% python3 -q
>>> import numpy as np
>>> import numpy.linalg as la
>>> np.set_printoptions(precision=3, suppress=True, linewidth=120)
>>> def rd(a):
...     return np.round(a, 3) + 0
... 
>>> M = np.load("case16.npy")
>>> M
array([[ 3.313, -0.248, -0.667,  3.083, -1.158],
       [ 2.882, -0.226, -0.617,  2.77 , -1.001],
       [ 0.49 , -0.328,  0.028,  0.138, -0.32 ],
       [ 1.663, -0.255, -0.286,  1.277, -0.628],
       [ 0.868, -0.711,  0.216, -0.038, -0.681],
       [ 0.192,  0.215, -0.208,  0.276,  0.124],
       [-3.917,  0.572,  0.615, -3.503,  1.559],
       [-2.211,  0.308,  0.383, -1.862,  0.84 ],
       [ 0.006, -0.341,  0.152, -0.55 , -0.16 ],
       [ 2.039, -0.259, -0.328,  2.081, -0.833],
       [-0.752,  0.318,  0.005, -0.662,  0.454],
       [-1.073,  0.412,  0.057, -0.252,  0.494],
       [-1.36 ,  0.906, -0.116, -0.152,  0.871],
       [ 0.488,  0.005, -0.137,  0.684, -0.147]])
>>> cent = M[[3, 5]].astype(float)
>>> for _ in range(4):
...     idx = la.norm(M[:, None] - cent, axis=-1).argmin(axis=1)
...     cent = np.array([M[idx == j].mean(axis=0) for j in range(2)])
... 
>>> idx
array([0, 0, 1, 0, 1, 1, 1, 1, 1, 0, 1, 1, 1, 1])
>>> rd(cent[1] - cent[0])
array([-3.201,  0.383,  0.574, -2.895,  1.208])
>>> np.abs(cent[1] - cent[0]).argmax()
np.int64(0)
>>> np.bincount(idx)
array([ 4, 10])
>>> D = la.norm(M[:, None] - M[None], axis=-1)
>>> rd(la.norm(M, axis=1))
array([4.725, 4.173, 0.686, 2.222, 1.331, 0.467, 5.545, 3.05 , 0.684, 3.059, 1.145, 1.277, 1.862, 0.864])
>>> rd(D[:5, :5])
array([[0.   , 0.558, 4.223, 2.532, 4.116],
       [0.558, 0.   , 3.68 , 1.991, 3.602],
       [4.223, 3.68 , 0.   , 1.695, 0.697],
       [2.532, 1.991, 1.695, 0.   , 1.68 ],
       [4.116, 3.602, 0.697, 1.68 , 0.   ]])
>>> D.mean(axis=1).argmax()
np.int64(6)
>>> (D + 1e9 * np.eye(14)).round(6).argmin(axis=1)
array([ 1,  0, 13,  9,  2, 13,  7, 10,  2,  3, 11, 10, 11,  5])
>>> A2 = np.c_[M[:, :3] @ np.array([[-1, 1, -1], [1, -2, -1], [-1, -1, -2]]), np.array([2, 0, 2, 2, 0, 1, 2, 0, 1, 1, 0, 1, 1, 2])]
>>> rd(A2)
array([[-2.894,  4.476, -1.731,  2.   ],
       [-2.491,  3.951, -1.422,  0.   ],
       [-0.846,  1.118, -0.218,  2.   ],
       [-1.632,  2.459, -0.836,  2.   ],
       [-1.795,  2.074, -0.589,  0.   ],
       [ 0.231, -0.03 ,  0.009,  1.   ],
       [ 3.874, -5.676,  2.115,  2.   ],
       [ 2.136, -3.21 ,  1.137,  0.   ],
       [-0.499,  0.536,  0.031,  1.   ],
       [-1.97 ,  2.885, -1.124,  1.   ],
       [ 1.065, -1.393,  0.424,  0.   ],
       [ 1.428, -1.954,  0.547,  1.   ],
       [ 2.382, -3.056,  0.686,  1.   ],
       [-0.346,  0.615, -0.219,  2.   ]])
>>> rd(la.lstsq(M, A2[:, 0])[0])
array([-1.,  1., -1.,  0.,  0.])
>>> rd(la.norm(A2 - M @ la.lstsq(M, A2)[0], axis=0))
array([0.   , 0.   , 0.   , 4.504])
>>> la.matrix_rank(np.c_[M, A2])
np.int64(6)
>>> cen = (M - M.mean(axis=0)) / M.std(axis=0)
>>> rd(cen.std(axis=0))
array([1., 1., 1., 1., 1.])
>>> np.argwhere(np.abs(cen) > 2)
array([[ 6,  0],
       [ 6,  3],
       [ 6,  4],
       [12,  1]])
>>> c = la.lstsq(np.delete(cen, 0, axis=1), cen[:, 0])[0]
>>> rd(1 - np.var(cen[:, 0] - np.delete(cen, 0, axis=1) @ c))
np.float64(1.0)
>>> F = np.loadtxt("dump.csv", delimiter=",")
>>> F
array([[ 13.,  -5.,   0.,  -3.,   4.,   3.,  -5.,  -6.,   6.,   0.,   7.,   5.,  10.],
       [ -5.,   3.,   2.,   1.,   0.,  -2.,   0.,  -1.,  -3.,   0.,  -3.,   0.,  -2.],
       [  0.,   2.,  22.,   2.,  -4., -21.,  -7.,  -5.,   9., -16., -12.,   7.,   8.],
       [ -3.,   1.,   2.,   1.,  -2.,  -3.,   1.,   2.,   0.,  -2.,  -3.,  -1.,  -2.],
       [  4.,   0.,  -4.,  -2.,   6.,   7.,  -3.,  -7.,  -3.,   6.,   6.,   3.,   4.],
       [  3.,  -2., -21.,  -3.,   7.,  22.,   4.,   0.,  -9.,  17.,  14.,  -4.,  -4.],
       [ -5.,   0.,  -7.,   1.,  -3.,   4.,   6.,   8.,  -3.,   3.,   0.,  -6.,  -8.],
       [ -6.,  -1.,  -5.,   2.,  -7.,   0.,   8.,  13.,   0.,  -1.,  -3.,  -8., -10.],
       [  6.,  -3.,   9.,   0.,  -3.,  -9.,  -3.,   0.,   9.,  -9.,  -3.,   3.,   6.],
       [  0.,   0., -16.,  -2.,   6.,  17.,   3.,  -1.,  -9.,  14.,  10.,  -3.,  -4.],
       [  7.,  -3., -12.,  -3.,   6.,  14.,   0.,  -3.,  -3.,  10.,  11.,   0.,   2.],
       [  5.,   0.,   7.,  -1.,   3.,  -4.,  -6.,  -8.,   3.,  -3.,   0.,   6.,   8.],
       [ 10.,  -2.,   8.,  -2.,   4.,  -4.,  -8., -10.,   6.,  -4.,   2.,   8.,  12.]])
>>> Uu, sv, VT = la.svd(F)
>>> evecs = VT[:(sv > 1e-8).sum()]
>>> rng = np.random.default_rng(73524)
>>> vec = F[0] + 4 * F[4] + rng.integers(2) * np.eye(13)[11]
>>> vec
array([ 29.,  -5., -16., -11.,  28.,  31., -17., -34.,  -6.,  24.,  31.,  18.,  26.])
>>> la.matrix_rank(np.vstack([F, vec]))
np.int64(4)
>>> rd(la.norm(vec - evecs.T @ evecs @ vec))
np.float64(0.933)
